In [1]: import numpy as np

In [2]: np.set_printoptions(suppress=True, linewidth=160)

In [3]: cent = np.array([[3, 1, 3], [0, 3, 0]])

In [4]: M = np.repeat(cent, 24 // 2, axis=0)

In [5]: rng = np.random.default_rng(52316)

In [6]: M = M + 0.02 * rng.normal(size=M.shape)

In [7]: M.round(3)
Out[7]: 
array([[ 2.998,  1.006,  2.978],
       [ 3.004,  1.031,  2.996],
       [ 3.032,  0.992,  3.02 ],
       [ 2.994,  1.007,  2.992],
       [ 3.032,  1.027,  3.043],
       [ 3.026,  0.992,  2.993],
       [ 3.003,  0.99 ,  3.03 ],
       [ 2.967,  1.004,  3.006],
       [ 2.976,  0.975,  2.965],
       [ 3.033,  0.99 ,  3.018],
       [ 3.002,  1.073,  2.98 ],
       [ 3.019,  1.019,  2.996],
       [-0.005,  3.025,  0.034],
       [-0.015,  2.975,  0.042],
       [ 0.015,  2.981,  0.01 ],
       [ 0.027,  3.017,  0.024],
       [ 0.018,  3.028,  0.004],
       [ 0.016,  2.997,  0.005],
       [-0.01 ,  3.003, -0.022],
       [-0.023,  3.021, -0.019],
       [-0.029,  2.98 , -0.04 ],
       [-0.002,  3.023, -0.005],
       [ 0.009,  2.995, -0.012],
       [ 0.023,  3.026,  0.016]])

In [8]: cent = M[[5, 13]].astype(float)

In [9]: for _ in range(6):
   ...:     lab = np.linalg.norm(M[:, None] - cent, axis=-1).argmin(axis=1)
   ...:     cent = np.array([M[lab == j].mean(axis=0) for j in range(2)])
   ...: 

In [10]: lab
Out[10]: array([0, 0, 0, 0, 0, 0, 0, 0, 0, 0, 0, 0, 1, 1, 1, 1, 1, 1, 1, 1, 1, 1, 1, 1])

In [11]: np.abs(cent[1] - cent[0]).argmax()
Out[11]: np.int64(0)

In [12]: np.bincount(lab)
Out[12]: array([12, 12])

In [13]: np.round(cent[1] - cent[0], 3)
Out[13]: array([-3.005,  1.997, -2.998])

In [14]: cent.round(3)
Out[14]: 
array([[3.007, 1.009, 3.001],
       [0.002, 3.006, 0.003]])

In [15]: D = np.linalg.norm(M[:, None] - M[None], axis=-1)

In [16]: D.mean(axis=1).argmax()
Out[16]: np.int64(20)

In [17]: np.unravel_index(D.round(6).argmax(), D.shape)
Out[17]: (np.int64(4), np.int64(20))

In [18]: D[:5, :5].round(3)
Out[18]: 
array([[0.   , 0.032, 0.056, 0.015, 0.076],
       [0.032, 0.   , 0.054, 0.027, 0.054],
       [0.056, 0.054, 0.   , 0.049, 0.042],
       [0.015, 0.027, 0.049, 0.   , 0.066],
       [0.076, 0.054, 0.042, 0.066, 0.   ]])

In [19]: feats = np.load("w.npy")

In [20]: feats
Out[20]: 
array([[1, 0, 0],
       [0, 1, 0],
       [1, 2, 1]])

In [21]: # triangular: eigenvalues sit on the diagonal

In [22]: f = np.array([-1, 0, 3])

In [23]: M2 = feats + np.outer(f, np.eye(3)[1])

In [24]: round(np.linalg.det(M2) / np.linalg.det(feats), 3), np.round(1 + np.linalg.solve(feats, f)[1], 3)
Out[24]: (np.float64(1.0), np.float64(1.0))

In [25]: np.linalg.matrix_rank(M2 - feats)
Out[25]: np.int64(1)

In [26]: np.linalg.matrix_rank(np.linalg.inv(M2) - np.linalg.inv(feats), tol=1e-8)
Out[26]: np.int64(1)

In [27]: W0 = np.array([[-4, -3, -7], [6, 9, 2], [2, -9, -1]])

In [28]: lab = rng.permutation(3)

In [29]: M2 = W0[:, lab] * rng.choice([-1, 1], 3)

In [30]: M2
Out[30]: 
array([[ 3, -4, -7],
       [-9,  6,  2],
       [ 9,  2, -1]])

In [31]: Uu, _, Vh = np.linalg.svd(W0.T @ M2)

In [32]: np.round(np.linalg.lstsq(W0, M2)[0], 3) + 0
Out[32]: 
array([[ 0.,  1.,  0.],
       [-1.,  0.,  0.],
       [ 0.,  0.,  1.]])

In [33]: lab
Out[33]: array([1, 0, 2])

In [34]: hat = np.triu(np.array([[-1, 1, -3], [0, 2, -2], [-3, 2, 1]]), 1) + np.eye(3)

In [35]: M2 = hat @ W0 @ np.linalg.inv(hat)

In [36]: hat @ W0 - W0 @ hat
Out[36]: 
array([[  0.,  40., -13.],
       [ -4.,  12.,  38.],
       [  0.,  -2., -12.]])

In [37]: np.round(np.poly(M2), 3)
Out[37]: array([   1.,   -4.,    9., -438.])

In [38]: round(np.linalg.det(M2), 3)
Out[38]: np.float64(438.0)

In [39]: f = np.array([-1, 3])

In [40]: np.cross(W0[1, :3], W0[2, :3])
Out[40]: array([  9,  10, -72])

In [41]: np.convolve(W0[1], f)
Out[41]: array([-6,  9, 25,  6])

In [42]: np.array([np.convolve(row, f, "same") for row in W0])
Out[42]: 
array([[  4,  -9,  -2],
       [ -6,   9,  25],
       [ -2,  15, -26]])

In [43]: x = np.array([1, -1, 2])

In [44]: a = np.maximum(W0 @ x, 0)

In [45]: a
Out[45]: array([0, 1, 9])

In [46]: W0.T @ a
Out[46]: array([ 24, -72,  -7])

In [47]: W0 * (a > 1e-9)[:, None]
Out[47]: 
array([[ 0,  0,  0],
       [ 6,  9,  2],
       [ 2, -9, -1]])

In [48]: Xc = (M - M.mean(axis=0)) / M.std(axis=0)

In [49]: np.argwhere(np.abs(Xc) > 2)
Out[49]: array([], shape=(0, 2), dtype=int64)

In [50]: b = np.linalg.lstsq(np.delete(Xc, 2, axis=1), Xc[:, 2])[0]

In [51]: b.round(3)
Out[51]: array([ 0.846, -0.154])

In [52]: np.abs(b).argmax()
Out[52]: np.int64(0)

In [53]: round(float(1 - np.var(Xc[:, 2] - np.delete(Xc, 2, axis=1) @ b)), 3)
Out[53]: 1.0

In [54]: arr = np.array([[1.0, 0.0, 0.0], [0.0, 1.0, 0.0], [0.0, 0.0, 1.0]])

In [55]: # columns are unit length and at right angles

In [56]: evals, vecs = np.linalg.eig(arr)

In [57]: np.round(np.sort(np.linalg.eigvals(arr @ arr)), 3)
Out[57]: array([1., 1., 1.])

In [58]: arr @ vecs[:, 0] - evals[0] * vecs[:, 0]
Out[58]: array([0., 0., 0.])

In [59]: np.round(np.sort(np.linalg.eigvals(arr.T)), 3)
Out[59]: array([1., 1., 1.])

In [60]: np.prod(evals)
Out[60]: np.float64(1.0)

In [61]: Uu, sig = np.linalg.svd(arr)
ValueError: too many values to unpack (expected 2)


In [62]: Uu, sig, Vh = np.linalg.svd(arr, full_matrices=False)

In [63]: Uu.T @ Uu
Out[63]: 
array([[1., 0., 0.],
       [0., 1., 0.],
       [0., 0., 1.]])

In [64]: np.allclose(Uu * sig @ Vh, arr)
Out[64]: True

In [65]: M2 = arr + rng.integers(-2, 3, (3, 1)) @ rng.integers(-2, 3, (1, 3))

In [66]: M2
Out[66]: 
array([[ 1., -4., -2.],
       [ 0.,  3.,  1.],
       [ 0., -4., -1.]])

In [67]: np.linalg.matrix_rank(M2 - arr, tol=1e-8)
Out[67]: np.int64(1)

In [68]: M2 - arr
Out[68]: 
array([[ 0., -4., -2.],
       [ 0.,  2.,  1.],
       [ 0., -4., -2.]])

In [69]: np.abs(M2 - arr).sum(axis=1)
Out[69]: array([6., 3., 6.])

In [70]: th = rng.uniform(0, 2 * np.pi, 17)

In [71]: O, _ = np.linalg.qr(np.array([[0.4, 0.4], [0.8, 0.8], [0.5, 0.7]]))

In [72]: data = 20 * np.c_[np.cos(th), np.sin(th)] @ O.T

In [73]: data.round(3)
Out[73]: 
array([[  0.719,   1.438,  19.935],
       [  3.408,   6.815,  18.492],
       [ -0.214,  -0.429, -19.994],
       [ -7.901, -15.802,  -9.374],
       [ -8.14 , -16.279,  -8.29 ],
       [  8.66 ,  17.321,  -4.998],
       [  5.517,  11.034,  15.742],
       [  8.656,  17.312,  -5.036],
       [ -4.133,  -8.265,  17.737],
       [  2.475,   4.951, -19.219],
       [  8.915,  17.829,   1.625],
       [  2.48 ,   4.96 , -19.216],
       [ -0.844,  -1.687, -19.911],
       [  5.657,  11.314,  15.491],
       [  0.422,   0.844,  19.978],
       [ -4.271,  -8.542, -17.572],
       [  8.94 ,  17.88 ,   0.617]])

In [74]: np.abs(np.diag(np.linalg.qr(data)[1])) > 1e-9
Out[74]: array([ True, False,  True])

In [75]: np.round(np.trace(np.linalg.pinv(data) @ data), 3)
Out[75]: np.float64(2.0)

In [76]: np.unique(data.round(6), axis=0).shape
Out[76]: (17, 3)

In [77]: D = np.linalg.norm(data[:, None] - data[None], axis=-1)

In [78]: np.round(np.linalg.norm(data, axis=1), 3)
Out[78]: array([20., 20., 20., 20., 20., 20., 20., 20., 20., 20., 20., 20., 20., 20., 20., 20., 20.])

In [79]: D[:5, :5].round(3)
Out[79]: 
array([[ 0.   ,  6.182, 39.984, 35.079, 34.483],
       [ 6.182,  0.   , 39.329, 37.629, 37.202],
       [39.984, 39.329,  0.   , 20.204, 21.238],
       [35.079, 37.629, 20.204,  0.   ,  1.208],
       [34.483, 37.202, 21.238,  1.208,  0.   ]])

In [80]: np.unravel_index(D.round(6).argmax(), D.shape)
Out[80]: (np.int64(0), np.int64(12))

In [81]: D.mean(axis=1).argmax()
Out[81]: np.int64(4)

In [82]: D.shape
Out[82]: (17, 17)

In [83]: G = np.cov(data, rowvar=False)

In [84]: np.round(np.polyfit(data[:, 1], data[:, 2], 1), 3)
Out[84]: array([ 0.284, -1.836])

In [85]: np.round(np.corrcoef(data.T), 3)
Out[85]: 
array([[1.   , 1.   , 0.202],
       [1.   , 1.   , 0.202],
       [0.202, 0.202, 1.   ]])

In [86]: np.round(np.linalg.eigvalsh(G)[::-1], 3) + 0
Out[86]: array([264.198, 143.153,   0.   ])

In [87]: np.round(np.median(data, axis=0), 3)
Out[87]: array([ 2.475,  4.951, -4.998])

In [88]: G.shape
Out[88]: (3, 3)

In [89]: m1 = np.loadtxt("case14.csv", delimiter=",")

In [90]: m1
Out[90]: 
array([[ 16.,   8.],
       [-16.,  -8.]])

In [91]: x = np.array([0, 1])

In [92]: m1 * x
Out[92]: 
array([[ 0.,  8.],
       [-0., -8.]])

In [93]: (m1 @ x).argmax()
Out[93]: np.int64(0)

In [94]: M2 = np.array([[-1, 2], [3, 0]])

In [95]: cent = np.kron(M2, m1)

In [96]: np.round(np.linalg.norm(cent, 2), 3), np.round(np.linalg.norm(M2, 2) * np.linalg.norm(m1, 2), 3)
Out[96]: (np.float64(82.387), np.float64(82.387))

In [97]: cent.shape
Out[97]: (4, 4)

In [98]: cent
Out[98]: 
array([[-16.,  -8.,  32.,  16.],
       [ 16.,   8., -32., -16.],
       [ 48.,  24.,   0.,   0.],
       [-48., -24.,  -0.,  -0.]])

In [99]: np.linalg.matrix_rank(cent)
Out[99]: np.int64(2)

In [100]: lab = rng.permutation(4)

In [101]: lab
Out[101]: array([0, 3, 2, 1])

In [102]: M2 = cent[lab][:, lab]

In [103]: np.round(np.sort(np.abs(np.linalg.eigvals(M2))), 3) + 0
Out[103]: array([ 0.,  0., 16., 24.])

In [104]: np.trace(M2)
Out[104]: np.float64(-8.0)

In [105]: np.diag(M2)
Out[105]: array([-16.,  -0.,   0.,   8.])

In [106]: np.allclose(M2, cent)
Out[106]: False

In [107]: hat = np.triu(np.array([[-7, -7], [5, -5]]), 1) + np.eye(2)

In [108]: M2 = hat @ m1 @ np.linalg.inv(hat)

In [109]: np.linalg.matrix_rank(M2)
Out[109]: np.int64(1)

In [110]: np.round(np.poly(M2), 3) + 0
Out[110]: array([ 1., -8.,  0.])

In [111]: Uu, sig, Vh = np.linalg.svd(m1, full_matrices=False)

In [112]: np.cumsum(sig ** 2) / np.sum(sig ** 2)
Out[112]: array([1., 1.])

In [113]: np.round(np.abs(Vh[0]), 3)
Out[113]: array([0.894, 0.447])

In [114]: sig.round(3) + 0
Out[114]: array([25.298,  0.   ])

In [115]: np.round(Uu.T @ Uu, 3) + 0
Out[115]: 
array([[1., 0.],
       [0., 1.]])

In [116]: np.allclose(Uu * sig @ Vh, m1)
Out[116]: True
